$ python3 -q
>>> import numpy as np
>>> from numpy import linalg as LA
>>> np.set_printoptions(suppress=True, linewidth=140)
>>> K = np.array([[1.6, 1.8, 1.2, 0.4, 0.1],
...     [0.5, -0.3, -0.3, 0.0, -1.6],
...     [2.1, -0.8, -1.7, 0.2, 0.4],
...     [-0.9, -0.8, 0.9, -0.7, -2.2],
...     [-1.1, -0.1, -0.1, 0.3, 1.1],
...     [-0.2, 0.4, -0.2, 0.4, -0.3]])
>>> K[:, 1] *= 20
>>> print(K)
[[  1.6  36.    1.2   0.4   0.1]
 [  0.5  -6.   -0.3   0.   -1.6]
 [  2.1 -16.   -1.7   0.2   0.4]
 [ -0.9 -16.    0.9  -0.7  -2.2]
 [ -1.1  -2.   -0.1   0.3   1.1]
 [ -0.2   8.   -0.2   0.4  -0.3]]
>>> x = np.array([5, 5, -5, -5, -5])
>>> y = K @ x
>>> c, lr = np.zeros(5), 1 / LA.norm(K, 2) ** 2
>>> for i in range(200):
...     c -= lr * K.T @ (K @ c - y)
...     if i % 50 == 0: print(i, round(LA.norm(K @ c - y), 2))
... 
0 21.91
50 17.62
100 14.21
150 11.5
>>> print(np.round(LA.cond(K), 2))
186.54
>>> print(c.round(2))
[ 3.76  4.77 -0.66  0.08 -2.22]
>>> X = np.array([[35, 7, 18, 13, 35, 24],
...     [7, 5, 3, 5, 13, 6],
...     [18, 3, 18, 11, 17, 20],
...     [13, 5, 11, 9, 17, 14],
...     [35, 13, 17, 17, 45, 26],
...     [24, 6, 20, 14, 26, 24]])
>>> print(X)
[[35  7 18 13 35 24]
 [ 7  5  3  5 13  6]
 [18  3 18 11 17 20]
 [13  5 11  9 17 14]
 [35 13 17 17 45 26]
 [24  6 20 14 26 24]]
>>> # symmetric, so the eigenvalues are real
>>> evals, vecs = LA.eigvalsh(X)
Traceback (most recent call last):
  File "<python-input-15>", line 1, in <module>
    evals, vecs = LA.eigvalsh(X)
    ^^^^^^^^^^^
ValueError: too many values to unpack (expected 2)
>>> evals, vecs = LA.eigh(X)
>>> print(np.round(np.abs(vecs[:, -1]), 2))
[0.52 0.15 0.32 0.26 0.59 0.43]
>>> print(np.round(vecs.T @ vecs, 2) + 0)
[[1. 0. 0. 0. 0. 0.]
 [0. 1. 0. 0. 0. 0.]
 [0. 0. 1. 0. 0. 0.]
 [0. 0. 0. 1. 0. 0.]
 [0. 0. 0. 0. 1. 0.]
 [0. 0. 0. 0. 0. 1.]]
>>> print(evals.sum(), np.trace(X))
136.0 136
>>> print(np.round(vecs.T @ X @ vecs, 2) + 0)
[[  0.     0.     0.     0.     0.     0.  ]
 [  0.     0.     0.     0.     0.     0.  ]
 [  0.     0.     0.     0.     0.     0.  ]
 [  0.     0.     0.     6.9    0.     0.  ]
 [  0.     0.     0.     0.    14.64   0.  ]
 [  0.     0.     0.     0.     0.   114.45]]
>>> print(np.round(LA.eigvalsh(X + -2 * np.eye(6)), 2))
[ -2.    -2.    -2.     4.9   12.64 112.45]
